$ ipython --no-banner

In [1]: import numpy as np

In [2]: import numpy.linalg as la

In [3]: np.set_printoptions(precision=1, suppress=True, linewidth=200)

In [4]: def rnd(a):
   ...:     return np.round(a, 1) + 0
   ...: 

In [5]: data = np.load("data.npy")

In [6]: data
Out[6]: 
array([[-24,  -9, -27,  -3],
       [ 48,  18,  54,   6],
       [-48, -18, -54,  -6],
       [ 64,  24,  72,   8],
       [-64, -24, -72,  -8],
       [  8,   3,   9,   1],
       [ 64,  24,  72,   8],
       [ 64,  24,  72,   8],
       [ 40,  15,  45,   5],
       [ 48,  18,  54,   6]])

In [7]: # rows and columns are dependent

In [8]: la.cond(data) > 100
Out[8]: np.True_

In [9]: rnd(la.norm(data, 2) / la.norm(data))
Out[9]: np.float64(1.0)

In [10]: np.argsort(-la.norm(data, axis=0).round(6), kind="stable")[:3]
Out[10]: array([2, 0, 1])

In [11]: [round(float(x), 1) for x in la.svd(data, compute_uv=False)[:3]]
Out[11]: [248.7, 0.0, 0.0]

In [12]: A = np.array([[-10, -10, -6, -6, 2, -6, 2, 8],
    ...:     [-40, -40, -24, -24, 8, -24, 8, 32],
    ...:     [10, 10, 6, 6, -2, 6, -2, -8],
    ...:     [-15, -15, -9, -9, 3, -9, 3, 12],
    ...:     [-25, -25, -15, -15, 5, -15, 5, 20],
    ...:     [-40, -40, -24, -24, 8, -24, 8, 32]])

In [13]: A
Out[13]: 
array([[-10, -10,  -6,  -6,   2,  -6,   2,   8],
       [-40, -40, -24, -24,   8, -24,   8,  32],
       [ 10,  10,   6,   6,  -2,   6,  -2,  -8],
       [-15, -15,  -9,  -9,   3,  -9,   3,  12],
       [-25, -25, -15, -15,   5, -15,   5,  20],
       [-40, -40, -24, -24,   8, -24,   8,  32]])

In [14]: # column 1 repeats column 0

In [15]: rnd(np.trace(la.pinv(A) @ A))
Out[15]: np.float64(1.0)

In [16]: np.abs(np.diag(la.qr(A)[1])) > 1e-9
Out[16]: array([ True, False, False, False, False, False])

In [17]: r0 = np.array([-8, -7])

In [18]: np.polyval(r0, A[4])
Out[18]: array([ 193,  193,  113,  113,  -47,  113,  -47, -167])

In [19]: np.array([np.convolve(row, r0, "same") for row in A])
Out[19]: 
array([[  80,  150,  118,   90,   26,   34,   26,  -78],
       [ 320,  600,  472,  360,  104,  136,  104, -312],
       [ -80, -150, -118,  -90,  -26,  -34,  -26,   78],
       [ 120,  225,  177,  135,   39,   51,   39, -117],
       [ 200,  375,  295,  225,   65,   85,   65, -195],
       [ 320,  600,  472,  360,  104,  136,  104, -312]])

In [20]: np.convolve(A[4], r0)
Out[20]: array([ 200,  375,  295,  225,   65,   85,   65, -195, -140])

In [21]: left, sigma, Vh = la.svd(A)

In [22]: V = Vh[:(sigma > 1e-8).sum()]

In [23]: rng = np.random.default_rng(26)

In [24]: x = A[1] + -2 * A[5] + rng.integers(2) * np.eye(8)[6]

In [25]: x
Out[25]: array([ 40.,  40.,  24.,  24.,  -8.,  24.,  -7., -32.])

In [26]: la.matrix_rank(np.vstack([A, x]))
Out[26]: np.int64(2)

In [27]: np.allclose(V.T @ V @ x, x)
Out[27]: False
